$ ipython --no-banner

In [1]: import numpy as np

In [2]: import numpy.linalg as la

In [3]: np.set_printoptions(precision=2, suppress=True, linewidth=100)

In [4]: X = np.loadtxt("test2.csv", delimiter=",")

In [5]: X
Out[5]: 
array([[ 0.91, -0.22,  0.05,  0.17,  0.04],
       [-0.22,  0.47,  0.13,  0.41,  0.11],
       [ 0.05,  0.13,  0.97, -0.1 , -0.03],
       [ 0.17,  0.41, -0.1 ,  0.67, -0.08],
       [ 0.04,  0.11, -0.03, -0.08,  0.98]])

In [6]: # rows and columns are dependent

In [7]: P = np.triu(np.array([[3, 2, 2, -3, -3],
   ...:     [0, 3, -2, 3, 3],
   ...:     [0, 3, 1, -3, -1],
   ...:     [0, -1, -3, -3, -2],
   ...:     [-1, 0, 0, -1, -2]]), 1) + np.eye(5)

In [8]: B = P @ X @ la.inv(P)

In [9]: round(float(la.det(B)), 2)
Out[9]: 0.0

In [10]: la.matrix_rank(B)
Out[10]: np.int64(4)

In [11]: np.round(np.poly(B), 2) + 0
Out[11]: array([ 1., -4.,  6., -4.,  1.,  0.])

In [12]: Uu, sv, vt = la.svd(X)

In [13]: np.argmax(sv[:-1] / (sv[1:] + 1e-6)) + 1
Out[13]: np.int64(4)

In [14]: B = Uu[:, :4] @ np.diag(sv[:4]) @ vt[:4]

In [15]: la.matrix_rank(X, rtol=0.05)
Out[15]: np.int64(4)

In [16]: la.matrix_rank(B)
Out[16]: np.int64(4)

In [17]: r0 = np.array([-1, 0, -3, -3, -3, -2, 1, 3])

In [18]: W0 = -1 * np.eye(8) + np.outer(r0, r0)

In [19]: W0
Out[19]: 
array([[ 0.,  0.,  3.,  3.,  3.,  2., -1., -3.],
       [ 0., -1.,  0.,  0.,  0.,  0.,  0.,  0.],
       [ 3.,  0.,  8.,  9.,  9.,  6., -3., -9.],
       [ 3.,  0.,  9.,  8.,  9.,  6., -3., -9.],
       [ 3.,  0.,  9.,  9.,  8.,  6., -3., -9.],
       [ 2.,  0.,  6.,  6.,  6.,  3., -2., -6.],
       [-1.,  0., -3., -3., -3., -2.,  0.,  3.],
       [-3.,  0., -9., -9., -9., -6.,  3.,  8.]])

In [20]: def softmax(z):
    ...:     e = np.exp(z - z.max(axis=-1, keepdims=True))
    ...:     return e / e.sum(axis=-1, keepdims=True)
    ...: 

In [21]: np.round(softmax(W0[4] + -3), 2) + 0
Out[21]: array([0.  , 0.  , 0.41, 0.41, 0.15, 0.02, 0.  , 0.  ])

In [22]: np.round(softmax(W0[4]), 2) + 0
Out[22]: array([0.  , 0.  , 0.41, 0.41, 0.15, 0.02, 0.  , 0.  ])

In [23]: np.round(softmax(10 * W0[4]), 2) + 0
Out[23]: array([0. , 0. , 0.5, 0.5, 0. , 0. , 0. , 0. ])

In [24]: softmax(W0).sum(axis=1)
Out[24]: array([1., 1., 1., 1., 1., 1., 1., 1.])

In [25]: scores = W0 @ W0.T / np.sqrt(8)

In [26]: softmax(scores).round(6).argmax(axis=1)
Out[26]: array([2, 1, 2, 3, 4, 2, 7, 7])

In [27]: np.round(softmax(scores), 2) + 0
Out[27]: 
array([[0.  , 0.  , 0.33, 0.33, 0.33, 0.  , 0.  , 0.  ],
       [0.12, 0.17, 0.12, 0.12, 0.12, 0.12, 0.12, 0.12],
       [0.  , 0.  , 0.42, 0.29, 0.29, 0.  , 0.  , 0.  ],
       [0.  , 0.  , 0.29, 0.42, 0.29, 0.  , 0.  , 0.  ],
       [0.  , 0.  , 0.29, 0.29, 0.42, 0.  , 0.  , 0.  ],
       [0.  , 0.  , 0.33, 0.33, 0.33, 0.  , 0.  , 0.  ],
       [0.  , 0.  , 0.  , 0.  , 0.  , 0.  , 0.  , 1.  ],
       [0.  , 0.  , 0.  , 0.  , 0.  , 0.  , 0.  , 1.  ]])

In [28]: rng = np.random.default_rng(89)

In [29]: lab = rng.permutation(8)

In [30]: B = W0[:, lab] * rng.choice([-1, 1], 8)

In [31]: B
Out[31]: 
array([[ 3.,  2.,  1.,  3., -0., -3., -0.,  3.],
       [ 0.,  0., -0.,  0., -0.,  0.,  1.,  0.],
       [ 9.,  6.,  3.,  9., -3., -9., -0.,  8.],
       [ 8.,  6.,  3.,  9., -3., -9., -0.,  9.],
       [ 9.,  6.,  3.,  8., -3., -9., -0.,  9.],
       [ 6.,  3.,  2.,  6., -2., -6., -0.,  6.],
       [-3., -2., -0., -3.,  1.,  3., -0., -3.],
       [-9., -6., -3., -9.,  3.,  8., -0., -9.]])

In [32]: Uu, _, vt = la.svd(W0.T @ B)

In [33]: np.round(Uu @ vt, 2) + 0
Out[33]: 
array([[ 0.,  0.,  0.,  0., -1.,  0.,  0.,  0.],
       [ 0.,  0.,  0.,  0.,  0.,  0., -1.,  0.],
       [ 0.,  0.,  0.,  0.,  0.,  0.,  0.,  1.],
       [ 1.,  0.,  0.,  0.,  0.,  0.,  0.,  0.],
       [ 0.,  0.,  0.,  1.,  0.,  0.,  0.,  0.],
       [ 0.,  1.,  0.,  0.,  0.,  0.,  0.,  0.],
       [ 0.,  0., -1.,  0.,  0.,  0.,  0.,  0.],
       [ 0.,  0.,  0.,  0.,  0.,  1.,  0.,  0.]])

In [34]: lab
Out[34]: array([3, 5, 6, 4, 0, 7, 1, 2])

In [35]: np.round(la.lstsq(W0, B)[0], 2) + 0
Out[35]: 
array([[ 0.,  0.,  0.,  0., -1.,  0.,  0.,  0.],
       [ 0.,  0.,  0.,  0.,  0.,  0., -1.,  0.],
       [ 0.,  0.,  0.,  0.,  0.,  0.,  0.,  1.],
       [ 1.,  0.,  0.,  0.,  0.,  0.,  0.,  0.],
       [ 0.,  0.,  0.,  1.,  0.,  0.,  0.,  0.],
       [ 0.,  1.,  0.,  0.,  0.,  0.,  0.,  0.],
       [ 0.,  0., -1.,  0.,  0.,  0.,  0.,  0.],
       [ 0.,  0.,  0.,  0.,  0.,  1.,  0.,  0.]])

In [36]: M = np.load("x.npy")

In [37]: M
Out[37]: 
array([[-1,  3, -3,  1,  2],
       [ 3, -1,  3, -3,  1],
       [-3,  3, -1,  3, -3],
       [ 1, -3,  3, -1,  3],
       [ 2,  1, -3,  3, -1]])

In [38]: # equal to its transpose

In [39]: w, V = la.eig(M)

In [40]: round(np.prod(w), 2)
Out[40]: np.float64(700.0)

In [41]: np.sort(la.eigvals(M.T))
Out[41]: array([-10.  ,  -3.7 ,   1.59,   2.7 ,   4.41])

In [42]: w, V = la.eigh(M)

In [43]: np.unique(w.round(6) + 0, return_counts=True)[1]
Out[43]: array([1, 1, 1, 1, 1])

In [44]: la.eigvalsh(M + 2 * np.eye(5))
Out[44]: array([-8.  , -1.7 ,  3.59,  4.7 ,  6.41])

In [45]: round(w.sum(), 2), np.trace(M)
Out[45]: (np.float64(-5.0), np.int64(-5))

In [46]: x = np.array([3, 0, 2, 3, 0])

In [47]: M @ (2 * x)
Out[47]: array([-12,  12,  -4,  12,  18])

In [48]: (M @ x).argmax()
Out[48]: np.int64(4)

In [49]: np.einsum("ij,j->i", M, x)
Out[49]: array([-6,  6, -2,  6,  9])

In [50]: r0 = np.array([-2, -1, -1, 1, 0])

In [51]: B = M + np.outer(r0, np.eye(5)[1])

In [52]: round(float(la.det(B) / la.det(M)), 2), np.round(1 + la.solve(M, r0)[1], 2)
Out[52]: (0.09, np.float64(0.09))

In [53]: B = M + rng.integers(-2, 3, (5, 1)) @ rng.integers(-2, 3, (1, 5))

In [54]: B
Out[54]: 
array([[-1,  5,  1, -1,  6],
       [ 3, -2,  1, -2, -1],
       [-3,  2, -3,  4, -5],
       [ 1, -5, -1,  1, -1],
       [ 2,  3,  1,  1,  3]])

In [55]: np.abs(B - M).sum(axis=1)
Out[55]: array([12,  6,  6, 12, 12])

In [56]: np.round(la.svd(B - M, compute_uv=False), 2) + 0
Out[56]: array([11.83,  0.  ,  0.  ,  0.  ,  0.  ])
